$ python3 -q
>>> import numpy as np
>>> from numpy import linalg as LA
>>> np.set_printoptions(precision=2, suppress=True, linewidth=100, legacy="1.25")
>>> A = np.load("layer15.npy")
>>> A
array([[-1,  0, -2],
       [ 0,  1, -1],
       [-2, -1, -3]])
>>> # equal to its transpose
>>> evals, evecs = LA.eigh(A)
>>> x0 = np.array([2, -2, 0])
>>> evecs * np.abs(evals) @ evecs.T
array([[1.22, 0.7 , 1.74],
       [0.7 , 1.22, 0.17],
       [1.74, 0.17, 3.31]])
>>> LA.eigvalsh(A[1:, 1:])
array([-3.24,  1.24])
>>> (np.sign(evecs[:, -1].round(6)) == np.sign(evecs[0, -1].round(6))).astype(int)
array([1, 1, 0])
>>> x0 = np.array([4, -2, -5])
>>> h1 = np.maximum(A @ x0, 0)
>>> A.T @ h1
array([-24,  -6, -42])
>>> A * (h1 > 1e-9)[:, None]
array([[-1,  0, -2],
       [ 0,  1, -1],
       [-2, -1, -3]])
>>> np.tanh(A @ x0)
array([1., 1., 1.])
>>> np.maximum(A @ x0, 0) - np.maximum(-A @ x0, 0)
array([6, 3, 9])
>>> E = np.array([[-0.2, 1.1, -1.9, 0.2],
...     [-0.6, 1.0, -1.0, -1.5],
...     [1.6, 0.4, -1.5, -0.2]])
>>> rng = np.random.default_rng(500)
>>> E[0] = E[1] + 0.05 * rng.normal(size=4)
>>> print(E)
[[-0.57  0.96 -1.01 -1.47]
 [-0.6   1.   -1.   -1.5 ]
 [ 1.6   0.4  -1.5  -0.2 ]]
>>> th = np.radians(72)
>>> R = np.eye(4)
>>> R[3, 3] = R[2, 2] = np.cos(th)
>>> R[3, 2], R[2, 3] = -np.sin(th), np.sin(th)
>>> print(R)
[[ 1.    0.    0.    0.  ]
 [ 0.    1.    0.    0.  ]
 [ 0.    0.    0.31  0.95]
 [ 0.    0.   -0.95  0.31]]
>>> Y = E @ R.T
>>> np.abs(Y - E).max(axis=0)
array([0.  , 0.  , 0.85, 1.99])
>>> print(np.allclose(LA.norm(E, axis=1), LA.norm(Y, axis=1)))
True
>>> Uu, sigma, VT = LA.svd(E)
>>> sigma
array([3.12, 2.08, 0.02])
>>> Y = Uu[:, :2] @ np.diag(sigma[:2]) @ VT[:2]
>>> Y
array([[-0.56,  0.97, -1.01, -1.47],
       [-0.6 ,  0.99, -1.01, -1.5 ],
       [ 1.6 ,  0.4 , -1.5 , -0.2 ]])
>>> np.round(LA.norm(E - Y) / LA.norm(E), 2)
0.01
>>> arr = np.load("block2.npy")
>>> arr
array([[-26., -28.,  21., -14.],
       [ 14.,  10., -14.,   1.],
       [-28., -28.,  23., -14.],
       [-14.,  -2.,  14.,   7.]])
>>> LA.cond(E) > 100
True
>>> print(round(float(LA.norm(E, 2) / LA.norm(E)), 2))
0.83
>>> np.argsort(-LA.norm(E, axis=0).round(6), kind="stable")[:3]
array([3, 2, 0])
>>> Y = LA.inv(arr)
>>> np.allclose(Y, arr.T)
False
>>> round(LA.slogdet(arr)[0], 2)
-1.0
>>> round(float(LA.det(arr) * LA.det(Y)), 2)
1.0
>>> LA.det(arr) * Y
array([[  88.,  448.,   56.,  224.],
       [ 560.,  -70., -560.,   10.],
       [ 448.,  448., -304.,  224.],
       [-560.,  -20.,  560., -100.]])
>>> np.round(arr @ Y, 2) + 0
array([[1., 0., 0., 0.],
       [0., 1., 0., 0.],
       [0., 0., 1., 0.],
       [0., 0., 0., 1.]])
>>> Y
array([[-0.12, -0.62, -0.08, -0.31],
       [-0.78,  0.1 ,  0.78, -0.01],
       [-0.62, -0.62,  0.42, -0.31],
       [ 0.78,  0.03, -0.78,  0.14]])
>>> round(LA.cond(arr), 2)
125.52
>>> print(LA.inv(Y))
[[-26. -28.  21. -14.]
 [ 14.  10. -14.   1.]
 [-28. -28.  23. -14.]
 [-14.  -2.  14.   7.]]
>>> F = np.loadtxt("arr.csv", delimiter=",")
>>> F
array([[-1.,  1., -5., -9., -5.],
       [ 1., -2.,  4.,  3., -9.],
       [ 0.,  0.,  0., -2.,  1.],
       [ 0.,  0., -3., -1., -3.],
       [ 0.,  0.,  1.,  1., -3.]])
>>> proj = np.triu(np.array([[2, 3, 4, 0, 5],
...     [-2, -5, 0, -4, -3],
...     [-5, 2, 3, -2, -3],
...     [2, 3, -4, -5, 3],
...     [-1, 0, -1, 1, 3]]), 1) + np.eye(5)
>>> Y = proj @ F @ LA.inv(proj)
>>> proj @ F - F @ proj
array([[  3.,  -3.,  21.,   0., -18.],
       [  0.,  -3.,   5.,   1.,  13.],
       [  0.,   0.,   3.,  -1.,  21.],
       [  0.,   0.,   3.,  -3., -15.],
       [  0.,   0.,   0.,   2.,   0.]])
>>> t3 = np.stack([F, -2 * F, F[::-1]])
>>> LA.det(t3)
array([  22., -704.,   22.])
>>> (t3 @ F.T).shape
(3, 5, 5)
>>> print(t3.shape)
(3, 5, 5)
>>> LA.matrix_rank(t3.reshape(3, -1))
2
>>> M = np.array([[0, -7, 9], [0, 0, -6], [0, 0, 0]])
>>> # looks like rank 2
>>> proj = np.triu(np.array([[0, 2, -1], [-3, 2, 2], [0, -3, 3]]), 1) + np.eye(3)
>>> Y = proj @ M @ LA.inv(proj)
>>> np.poly(Y)
array([1., 0., 0., 0.])
>>> print(proj @ M - M @ proj)
[[0. 0. 2.]
 [0. 0. 0.]
 [0. 0. 0.]]
>>> print(np.trace(M))
0
>>> print(np.sort(np.abs(LA.eigvals(M))))
[0. 0. 0.]
>>> np.round(LA.det(M), 2)
0.0
>>> (M - M.T) / 2
array([[ 0. , -3.5,  4.5],
       [ 3.5,  0. , -3. ],
       [-4.5,  3. ,  0. ]])
>>> M @ M
array([[ 0,  0, 42],
       [ 0,  0,  0],
       [ 0,  0,  0]])
>>> Uu, sigma, VT = LA.svd(M)
>>> evecs = VT[:(sigma > 1e-8).sum()]
>>> x0 = M[0] + 3 * M[1] + rng.integers(2) * np.eye(3)[0]
>>> x0
array([ 0., -7., -9.])
>>> LA.matrix_rank(np.vstack([M, x0]))
2
>>> print(np.round(LA.norm(M, 2) / LA.norm(M), 2))
0.97
>>> LA.cond(M) > 100
True
>>> LA.matrix_rank(M, rtol=0.1)
2
>>> np.argsort(-LA.norm(M, axis=0).round(6), kind="stable")[:3]
array([2, 1, 0])
>>> print(np.unique(M.round(6), axis=0).shape)
(3, 3)
>>> np.round(M @ LA.pinv(M) @ M, 2) + 0
array([[ 0., -7.,  9.],
       [ 0.,  0., -6.],
       [ 0.,  0.,  0.]])
>>> m1 = np.load("w.npy")
>>> m1
array([[ -5, -35,  -7],
       [  4,  30,   6],
       [ -1, -30,  -6]])
>>> # column 1 dominates
>>> round(float(LA.norm(m1, 1)), 2), round(float(LA.norm(m1, np.inf)), 2)
(95.0, 47.0)
>>> print(np.round(LA.norm(m1) ** 2 / LA.norm(m1, 2) ** 2, 2))
1.0
>>> LA.norm(m1, axis=1).argmax()
0
>>> round(float(LA.norm(m1, "nuc")), 2)
59.05
>>> t3 = np.stack([m1, -2 * m1, m1[::-1]])
>>> print(np.round(LA.det(t3), 2) + 0)
[0. 0. 0.]
>>> print(t3.shape)
(3, 3, 3)
>>> (t3 @ m1.T).shape
(3, 3, 3)
>>> LA.matrix_rank(t3.reshape(3, -1))
2
>>> np.einsum("bij,cij->bc", t3, t3)
array([[ 3188, -6376,  3146],
       [-6376, 12752, -6292],
       [ 3146, -6292,  3188]])
>>> LA.norm(t3, axis=(1, 2))
array([ 56.46, 112.92,  56.46])
>>> Y = m1[0, 0] * m1[1:] - np.outer(m1[1:, 0], m1[0])
>>> Y
array([[  0, -10,  -2],
       [  0, 115,  23]])
>>> LA.matrix_rank(Y), LA.matrix_rank(m1)
(1, 2)
>>> np.flatnonzero(~Y.round(6).any(axis=1))
array([], dtype=int64)
>>> Q, _ = LA.qr(np.array([[-0.7, 1.4, 0.0], [0.1, -0.9, 1.0], [-0.2, -0.7, -2.0]]))
>>> mat = 5 * Q
>>> mat
array([[-4.76,  0.75, -1.32],
       [ 0.68, -2.83, -4.07],
       [-1.36, -4.06,  2.59]])
>>> round(LA.eigvals(mat).sum().real, 2)
-5.0
>>> np.poly(mat)
array([   1.,    5.,  -25., -125.])
>>> print(round(float(np.einsum("ij,ji->", mat, mat)), 2))
74.99
>>> Y = np.array([[2, 3, 3], [3, -2, -2]])
>>> W2 = np.kron(Y, E)
>>> round(LA.norm(W2, 2), 2), round(float(LA.norm(Y, 2) * LA.norm(E, 2)), 2)
(15.89, 15.89)
>>> W2.shape
(6, 12)
>>> LA.matrix_rank(W2)
6
>>> Y = mat / np.sqrt((mat ** 2).mean(axis=1, keepdims=True))
>>> mat - mat.mean(axis=1, keepdims=True)
array([[-2.99,  2.53,  0.46],
       [ 2.75, -0.75, -2.  ],
       [-0.42, -3.11,  3.53]])
>>> Y[2]
array([-0.47, -1.4 ,  0.9 ])
>>> K = np.loadtxt("case13.csv", delimiter=",")
>>> print(K)
[[ 0.34 -0.66 -0.09 -0.66]
 [-0.66  0.34 -0.09 -0.66]
 [-0.09 -0.09  0.99 -0.09]
 [-0.66 -0.66 -0.09  0.34]]
>>> r0 = np.array([0, 1, 4, -4, 1])
>>> Y = F + np.outer(r0, np.eye(5)[0])
>>> Y
array([[-1.,  1., -5., -9., -5.],
       [ 2., -2.,  4.,  3., -9.],
       [ 4.,  0.,  0., -2.,  1.],
       [-4.,  0., -3., -1., -3.],
       [ 1.,  0.,  1.,  1., -3.]])
>>> LA.matrix_rank(Y - F)
1
>>> np.round(LA.det(Y) / LA.det(F), 2), round(float(1 + LA.solve(F, r0)[0]), 2)
(23.32, 23.32)
>>> LA.matrix_rank(LA.inv(Y) - LA.inv(F), tol=1e-8)
1
>>> proj = np.triu(np.array([[-4, 1, 5, 1], [2, 2, -4, 3], [3, 0, 4, 3], [-5, -5, -1, -4]]), 1) + np.eye(4)
>>> Y = proj @ K @ LA.inv(proj)
>>> proj @ K - K @ proj
array([[-1.8 , -1.14,  0.41,  1.14],
       [-1.61, -0.95,  0.43,  1.32],
       [-1.99, -1.89, -0.19, -1.57],
       [ 0.  ,  0.66,  0.66,  2.93]])
>>> np.round(np.poly(Y), 2) + 0
array([ 1., -2.,  0.,  2., -1.])
>>> print(np.round(LA.det(Y), 2))
-1.0
>>> Y
array([[ -1.46,   0.  ,  11.95, -35.84],
       [ -2.27,   1.  ,  11.03, -33.08],
       [ -2.08,   0.  ,  11.11, -30.32],
       [ -0.66,   0.  ,   3.22,  -8.65]])
>>> evals, evecs = LA.eig(K)
>>> np.round(K @ evecs[:, 0] - evals[0] * evecs[:, 0], 2) + 0
array([0., 0., 0., 0.])
>>> np.round(np.prod(evals), 2)
-1.0
>>> np.sort(LA.eigvals(K @ K))
array([1., 1., 1., 1.])
